>>> import numpy as np
>>> from numpy import linalg as LA
>>> np.set_printoptions(precision=2, suppress=True, linewidth=160)
>>> W0 = np.array([[0.7, 0.3, -0.8, 1.4, -0.5],
...     [2.0, -0.1, 0.0, 0.5, 1.1],
...     [-0.3, 1.7, -0.5, 1.3, 1.3],
...     [-1.2, -0.2, 0.5, -0.2, -0.9],
...     [1.98, -0.12, -0.01, 0.48, 1.1],
...     [0.2, 0.7, 1.8, 0.0, 0.4],
...     [1.3, -0.7, -0.2, 0.4, 0.2]])
>>> Q, R = LA.qr(W0)
>>> print(np.allclose(R.T @ R, W0.T @ W0))
True
>>> print(round(np.trace(Q @ Q.T), 2))
5.0
>>> print(round(abs(R[0, 0]), 2), round(LA.norm(W0[:, 0]), 2))
3.42 3.42
>>> print(np.round(Q.T @ Q, 2) + 0)
[[1. 0. 0. 0. 0.]
 [0. 1. 0. 0. 0.]
 [0. 0. 1. 0. 0.]
 [0. 0. 0. 1. 0.]
 [0. 0. 0. 0. 1.]]
>>> print(np.abs(np.diag(R)))
[3.42 1.97 2.08 0.94 0.75]
>>> print(np.round(LA.norm(W0), 2))
5.46
>>> print(W0.shape)
(7, 5)
>>> print(np.diff(W0, axis=0))
[[ 1.3  -0.4   0.8  -0.9   1.6 ]
 [-2.3   1.8  -0.5   0.8   0.2 ]
 [-0.9  -1.9   1.   -1.5  -2.2 ]
 [ 3.18  0.08 -0.51  0.68  2.  ]
 [-1.78  0.82  1.81 -0.48 -0.7 ]
 [ 1.1  -1.4  -2.    0.4  -0.2 ]]
>>> print(W0.mean(axis=0))
[0.67 0.23 0.11 0.55 0.39]
>>> print(np.count_nonzero(W0))
33
>>> print(W0 - W0[0])
[[ 0.    0.    0.    0.    0.  ]
 [ 1.3  -0.4   0.8  -0.9   1.6 ]
 [-1.    1.4   0.3  -0.1   1.8 ]
 [-1.9  -0.5   1.3  -1.6  -0.4 ]
 [ 1.28 -0.42  0.79 -0.92  1.6 ]
 [-0.5   0.4   2.6  -1.4   0.9 ]
 [ 0.6  -1.    0.6  -1.    0.7 ]]
>>> print(W0.sum(axis=1))
[ 1.1   3.5   3.5  -2.    3.43  3.1   1.  ]
>>> print(np.unravel_index(np.abs(W0).argmax(), W0.shape))
(np.int64(1), np.int64(0))
